>>> import numpy as np
>>> import numpy.linalg as la
>>> np.set_printoptions(suppress=True, linewidth=140)
>>> u = np.array([-4, 0, 7, 9, -9, -3, 4, -3]) + 0.5
>>> arr = np.eye(8) - 2 * np.outer(u, u) / (u @ u)
>>> arr.round(2)
array([[ 0.91,  0.01,  0.2 ,  0.25, -0.23, -0.07,  0.12, -0.07],
       [ 0.01,  1.  , -0.03, -0.04,  0.03,  0.01, -0.02,  0.01],
       [ 0.2 , -0.03,  0.57, -0.54,  0.48,  0.14, -0.26,  0.14],
       [ 0.25, -0.04, -0.54,  0.32,  0.61,  0.18, -0.32,  0.18],
       [-0.23,  0.03,  0.48,  0.61,  0.45, -0.16,  0.29, -0.16],
       [-0.07,  0.01,  0.14,  0.18, -0.16,  0.95,  0.09, -0.05],
       [ 0.12, -0.02, -0.26, -0.32,  0.29,  0.09,  0.85,  0.09],
       [-0.07,  0.01,  0.14,  0.18, -0.16, -0.05,  0.09,  0.95]])
>>> vec = np.array([2, 1, 3, 1, 0, 1, 2, 2])
>>> y = arr @ vec
>>> y.round(2)
array([ 2.72,  0.9 ,  1.47, -0.94,  1.74,  1.51,  1.08,  2.51])
>>> np.round(la.solve(arr, 2 * y), 2) + 0
array([4., 2., 6., 2., 0., 2., 4., 4.])
>>> np.round(la.solve(arr.T, arr[6]), 2) + 0
array([0., 0., 0., 0., 0., 0., 1., 0.])
>>> np.round(la.solve(arr, arr[:, 2]), 2) + 0
array([0., 0., 1., 0., 0., 0., 0., 0.])
>>> B = la.inv(arr)
>>> np.round(arr @ B, 2) + 0
array([[1., 0., 0., 0., 0., 0., 0., 0.],
       [0., 1., 0., 0., 0., 0., 0., 0.],
       [0., 0., 1., 0., 0., 0., 0., 0.],
       [0., 0., 0., 1., 0., 0., 0., 0.],
       [0., 0., 0., 0., 1., 0., 0., 0.],
       [0., 0., 0., 0., 0., 1., 0., 0.],
       [0., 0., 0., 0., 0., 0., 1., 0.],
       [0., 0., 0., 0., 0., 0., 0., 1.]])
>>> np.allclose(B, arr.T)
True
>>> round(la.det(arr) * la.det(B), 2)
np.float64(1.0)
>>> np.round(la.cond(arr), 2)
np.float64(1.0)
>>> np.round(la.slogdet(arr)[0], 2)
np.float64(-1.0)
>>> B.round(2)
array([[ 0.91,  0.01,  0.2 ,  0.25, -0.23, -0.07,  0.12, -0.07],
       [ 0.01,  1.  , -0.03, -0.04,  0.03,  0.01, -0.02,  0.01],
       [ 0.2 , -0.03,  0.57, -0.54,  0.48,  0.14, -0.26,  0.14],
       [ 0.25, -0.04, -0.54,  0.32,  0.61,  0.18, -0.32,  0.18],
       [-0.23,  0.03,  0.48,  0.61,  0.45, -0.16,  0.29, -0.16],
       [-0.07,  0.01,  0.14,  0.18, -0.16,  0.95,  0.09, -0.05],
       [ 0.12, -0.02, -0.26, -0.32,  0.29,  0.09,  0.85,  0.09],
       [-0.07,  0.01,  0.14,  0.18, -0.16, -0.05,  0.09,  0.95]])
>>> np.round(arr[:, 2] @ arr[:, 6], 2)
np.float64(0.0)
>>> np.round(arr.T @ arr, 2) + 0
array([[1., 0., 0., 0., 0., 0., 0., 0.],
       [0., 1., 0., 0., 0., 0., 0., 0.],
       [0., 0., 1., 0., 0., 0., 0., 0.],
       [0., 0., 0., 1., 0., 0., 0., 0.],
       [0., 0., 0., 0., 1., 0., 0., 0.],
       [0., 0., 0., 0., 0., 1., 0., 0.],
       [0., 0., 0., 0., 0., 0., 1., 0.],
       [0., 0., 0., 0., 0., 0., 0., 1.]])
>>> np.round(la.det(arr), 2)
np.float64(-1.0)
>>> np.round(arr @ arr, 2) + 0
array([[1., 0., 0., 0., 0., 0., 0., 0.],
       [0., 1., 0., 0., 0., 0., 0., 0.],
       [0., 0., 1., 0., 0., 0., 0., 0.],
       [0., 0., 0., 1., 0., 0., 0., 0.],
       [0., 0., 0., 0., 1., 0., 0., 0.],
       [0., 0., 0., 0., 0., 1., 0., 0.],
       [0., 0., 0., 0., 0., 0., 1., 0.],
       [0., 0., 0., 0., 0., 0., 0., 1.]])
>>> rng = np.random.default_rng(80)
>>> lab = rng.permutation(8)
>>> B = arr[:, lab] * rng.choice([-1, 1], 8)
>>> B.round(2)
array([[ 0.01,  0.23, -0.91,  0.07,  0.2 ,  0.25, -0.07, -0.12],
       [ 1.  , -0.03, -0.01, -0.01, -0.03, -0.04,  0.01,  0.02],
       [-0.03, -0.48, -0.2 , -0.14,  0.57, -0.54,  0.14,  0.26],
       [-0.04, -0.61, -0.25, -0.18, -0.54,  0.32,  0.18,  0.32],
       [ 0.03, -0.45,  0.23,  0.16,  0.48,  0.61, -0.16, -0.29],
       [ 0.01,  0.16,  0.07,  0.05,  0.14,  0.18,  0.95, -0.09],
       [-0.02, -0.29, -0.12, -0.09, -0.26, -0.32,  0.09, -0.85],
       [ 0.01,  0.16,  0.07, -0.95,  0.14,  0.18, -0.05, -0.09]])
>>> left, _, vt = la.svd(arr.T @ B)
>>> np.round(la.lstsq(arr, B)[0], 2) + 0
array([[ 0.,  0., -1.,  0.,  0.,  0.,  0.,  0.],
       [ 1.,  0.,  0.,  0.,  0.,  0.,  0.,  0.],
       [ 0.,  0.,  0.,  0.,  1.,  0.,  0.,  0.],
       [ 0.,  0.,  0.,  0.,  0.,  1.,  0.,  0.],
       [ 0., -1.,  0.,  0.,  0.,  0.,  0.,  0.],
       [ 0.,  0.,  0.,  0.,  0.,  0.,  1.,  0.],
       [ 0.,  0.,  0.,  0.,  0.,  0.,  0., -1.],
       [ 0.,  0.,  0., -1.,  0.,  0.,  0.,  0.]])
>>> F = rng.normal(size=(26, 6))
>>> F = 5 * F / la.norm(F, axis=1, keepdims=True)
>>> F.round(2)
array([[ 0.79, -2.51, -2.67,  1.15, -1.82,  2.51],
       [-1.02, -1.84, -0.51, -1.66, -0.11, -4.19],
       [-0.83,  2.17, -0.69,  2.76,  3.31, -0.74],
       [ 2.78, -1.43, -0.39, -2.63,  1.14,  2.62],
       [ 2.65,  1.3 , -3.51, -1.03,  1.3 ,  1.11],
       [-2.04,  1.84,  3.39, -0.04,  2.42,  0.3 ],
       [-2.85, -0.54,  3.49, -0.45, -0.65, -1.96],
       [-1.28,  4.1 ,  1.3 ,  0.05,  2.04, -0.84],
       [-0.37,  0.75, -2.16,  3.18,  2.88,  1.11],
       [-0.37,  1.8 , -2.97, -2.67, -2.35, -0.36],
       [ 1.56, -0.82,  1.61,  0.7 , -2.95, -3.18],
       [ 4.69,  0.48, -0.87,  0.19, -0.8 ,  1.16],
       [-3.43, -0.62,  3.12,  1.61, -0.65,  0.25],
       [ 1.57, -0.29,  1.44, -4.05,  1.24,  1.56],
       [-3.01,  0.55, -3.38, -0.75,  1.12, -1.56],
       [ 1.99,  3.81,  0.43, -0.41, -0.41, -2.45],
       [-0.51, -3.07,  1.54, -0.11, -2.88,  2.15],
       [ 2.57, -0.62,  2.15,  2.4 , -1.11, -2.54],
       [-1.68,  1.77, -0.42,  3.13,  0.51, -2.97],
       [ 0.28,  1.79,  3.94, -0.64,  0.22,  2.4 ],
       [ 0.56,  1.41,  0.16,  3.48, -0.41,  3.23],
       [-0.74,  4.8 ,  0.41,  0.85, -0.54,  0.52],
       [ 3.51,  1.33, -0.41, -1.27, -2.56,  1.59],
       [ 1.58, -2.04,  1.02, -0.18, -3.02,  2.85],
       [ 0.05,  0.55,  1.11, -0.54, -4.39, -1.97],
       [-0.95,  0.72,  1.74,  2.23, -3.73, -1.32]])
>>> G = np.cov(F, rowvar=False)
>>> np.round(F.std(axis=0), 2)
array([2.04, 1.94, 2.07, 1.88, 2.03, 2.09])
>>> np.round(np.corrcoef(F[:, 5], F[:, 4])[0, 1], 2)
np.float64(0.06)
>>> np.round(np.polyfit(F[:, 5], F[:, 4], 1), 2)
array([ 0.05, -0.47])
>>> np.round(np.median(F, axis=0), 2)
array([-0.16,  0.64,  0.42, -0.07, -0.48,  0.28])
>>> np.round(np.corrcoef(F.T), 2)
array([[ 1.  , -0.1 , -0.22, -0.23, -0.2 ,  0.32],
       [-0.1 ,  1.  , -0.03,  0.14,  0.36, -0.15],
       [-0.22, -0.03,  1.  ,  0.06, -0.16, -0.08],
       [-0.23,  0.14,  0.06,  1.  ,  0.07, -0.1 ],
       [-0.2 ,  0.36, -0.16,  0.07,  1.  ,  0.06],
       [ 0.32, -0.15, -0.08, -0.1 ,  0.06,  1.  ]])
>>> D = la.norm(F[:, None] - F[None], axis=-1)
>>> np.round(la.norm(F, axis=1), 2)
array([5., 5., 5., 5., 5., 5., 5., 5., 5., 5., 5., 5., 5., 5., 5., 5., 5., 5., 5., 5., 5., 5., 5., 5., 5., 5.])
>>> D[6].round(6).argsort(kind="stable")[:4]
array([ 6, 12,  5, 25])
>>> np.flatnonzero(D[6] < D.mean() / 2)
array([ 6, 12])
>>> th = rng.uniform(0, 2 * np.pi, 12)
>>> O, _ = la.qr(np.array([[0.7, -0.7], [-1.0, 0.6], [0.8, -1.2], [0.6, -1.4], [-0.6, 0.0]]))
>>> feats = 5 * np.c_[np.cos(th), np.sin(th)] @ O.T
>>> feats.round(2)
array([[ 2.06, -2.8 ,  2.5 ,  2.06, -1.55],
       [ 2.07, -3.02,  2.31,  1.66, -1.86],
       [ 1.96, -2.27,  2.77,  2.74, -0.89],
       [ 2.06, -3.15,  2.16,  1.37, -2.07],
       [-0.93,  2.9 ,  0.5 ,  2.34,  3.16],
       [ 1.99, -3.36,  1.77,  0.69, -2.48],
       [ 1.99, -2.38,  2.73,  2.62, -1.02],
       [-1.81,  3.47, -1.18,  0.22,  2.88],
       [ 1.28, -3.22,  0.08, -1.68, -3.18],
       [-2.02,  2.54, -2.66, -2.43,  1.21],
       [ 2.07, -3.01,  2.32,  1.68, -1.85],
       [ 1.02,  0.04,  2.67,  3.87,  1.37]])
>>> vec = np.array([-1, 1, 1, -1, 2])
>>> a = np.maximum(feats @ vec, 0)
>>> np.round(feats * (a > 1e-9)[:, None], 2)
array([[ 0.  , -0.  ,  0.  ,  0.  , -0.  ],
       [ 0.  , -0.  ,  0.  ,  0.  , -0.  ],
       [ 0.  , -0.  ,  0.  ,  0.  , -0.  ],
       [ 0.  , -0.  ,  0.  ,  0.  , -0.  ],
       [-0.93,  2.9 ,  0.5 ,  2.34,  3.16],
       [ 0.  , -0.  ,  0.  ,  0.  , -0.  ],
       [ 0.  , -0.  ,  0.  ,  0.  , -0.  ],
       [-1.81,  3.47, -1.18,  0.22,  2.88],
       [ 0.  , -0.  ,  0.  , -0.  , -0.  ],
       [-2.02,  2.54, -2.66, -2.43,  1.21],
       [ 0.  , -0.  ,  0.  ,  0.  , -0.  ],
       [ 1.02,  0.04,  2.67,  3.87,  1.37]])
>>> np.flatnonzero(a > 1e-9)
array([ 4,  7,  9, 11])
>>> np.round(np.tanh(feats @ vec), 2)
array([-1. , -1. , -1. , -1. ,  1. , -1. , -1. ,  1. , -1. ,  1. , -1. ,  0.5])
>>> a.round(2)
array([0.  , 0.  , 0.  , 0.  , 8.31, 0.  , 0.  , 9.63, 0.  , 6.75, 0.  , 0.55])
>>> np.round(np.maximum(feats @ vec, 0) - np.maximum(-feats @ vec, 0), 2)
array([-7.52, -8.17, -5.97, -8.56,  8.31, -9.23, -6.3 ,  9.63, -9.12,  6.75, -8.14,  0.55])
>>> np.round(np.maximum(feats @ (3 * vec), 0), 2)
array([ 0.  ,  0.  ,  0.  ,  0.  , 24.94,  0.  ,  0.  , 28.88,  0.  , 20.26,  0.  ,  1.64])
>>> X = np.load("block6.npy")
>>> X
array([[206, -71, -22],
       [-71,  90,   2],
       [-22,   2,  24]])
>>> lab = rng.permutation(3)
>>> lab
array([0, 2, 1])
>>> B = X[lab][:, lab]
>>> np.allclose(B, X)
False
>>> np.round(np.sort(np.abs(la.eigvals(B))), 2)
array([ 20.42,  57.92, 241.66])
>>> np.trace(B)
np.int64(320)
>>> def softmax(z):
...     e = np.exp(z - z.max(axis=-1, keepdims=True))
...     return e / e.sum(axis=-1, keepdims=True)
... 
>>> np.round(softmax(X[2]), 2) + 0
array([0., 0., 1.])
>>> np.round(softmax(10 * X[2]), 2) + 0
array([0., 0., 1.])
>>> S = X @ X.T / np.sqrt(3)
>>> np.round(softmax(S), 2) + 0
array([[1., 0., 0.],
       [0., 1., 0.],
       [0., 1., 0.]])
>>> np.round(softmax(S + np.triu(np.full(S.shape, -np.inf), 1)), 2) + 0
array([[1., 0., 0.],
       [0., 1., 0.],
       [0., 1., 0.]])
>>> softmax(S).round(6).argmax(axis=1)
array([0, 1, 1])
>>> softmax(S)[2] @ X
array([-71.,  90.,   2.])
>>> np.round(X.mean(axis=0), 2)
array([37.67,  7.  ,  1.33])
>>> X.sum(axis=1)
array([113,  21,   4])
>>> np.round(la.svd(X, compute_uv=False), 2)
array([241.66,  57.92,  20.42])
>>> np.diff(X, axis=0)
array([[-277,  161,   24],
       [  49,  -88,   22]])
>>> E = np.array([[0, -2, -3],
...     [-4, -4, 6],
...     [8, -3, 3],
...     [2, -3, 1],
...     [1, 5, -8],
...     [-8, -6, -1],
...     [-8, 4, 4],
...     [5, 6, -4],
...     [-3, -7, 4]])
>>> B = E / np.sqrt((E ** 2).mean(axis=1, keepdims=True))
>>> la.matrix_rank(E - E.mean(axis=1, keepdims=True))
np.int64(2)
>>> la.matrix_rank(B) == la.matrix_rank(E)
np.True_
>>> B[4].round(2)
array([ 0.18,  0.91, -1.46])
>>> B = np.c_[E[:, :1] @ np.array([[0]]), np.array([5, 5, 5, 0, 5, 4, 7, 5, 5])]
>>> B
array([[0, 5],
       [0, 5],
       [0, 5],
       [0, 0],
       [0, 5],
       [0, 4],
       [0, 7],
       [0, 5],
       [0, 5]])
>>> la.matrix_rank(np.c_[E, B])
np.int64(4)
>>> la.matrix_rank(B)
np.int64(1)
>>> u, r1 = E[0], E[7]
>>> u @ r1
np.int64(0)
>>> pr = (u @ r1) / (u @ u) * u
>>> round(la.norm(u + r1) ** 2 + la.norm(u - r1) ** 2, 2)
np.float64(180.0)
>>> (r1 - pr) @ u
np.float64(0.0)
>>> r1 - pr
array([ 5.,  6., -4.])
>>> left, sig, vt = la.svd(E, full_matrices=False)
>>> (sig > 1e-8).sum()
np.int64(3)
>>> left.shape, sig.shape, vt.shape
((9, 3), (3,), (3, 3))
>>> np.abs(left[:, 0]).round(6).argmax()
np.int64(7)
>>> A = np.loadtxt("run15.csv", delimiter=",")
>>> A
array([[ 0.,  5.,  0.,  5.,  0.,  1.],
       [ 2.,  0.,  8.,  3.,  3.,  1.],
       [ 2.,  4.,  8.,  5.,  2.,  2.],
       [ 4.,  1., 16.,  2.,  5.,  1.],
       [ 2.,  5.,  8.,  0.,  2.,  4.],
       [ 5.,  0., 20.,  3.,  5.,  1.],
       [ 1.,  2.,  4.,  4.,  1.,  4.]])
>>> # column 2 dominates
>>> left, sig, vt = la.svd(A)
>>> V = vt[:(sig > 1e-8).sum()]
>>> vec = A[0] + 3 * A[5] + rng.integers(2) * np.eye(6)[0]
>>> vec
array([15.,  5., 60., 14., 15.,  4.])
>>> np.allclose(V.T @ V @ vec, vec)
True
>>> round(la.norm(vec - V.T @ V @ vec), 2)
np.float64(0.0)
>>> la.matrix_rank(np.vstack([A, vec]))
np.int64(5)
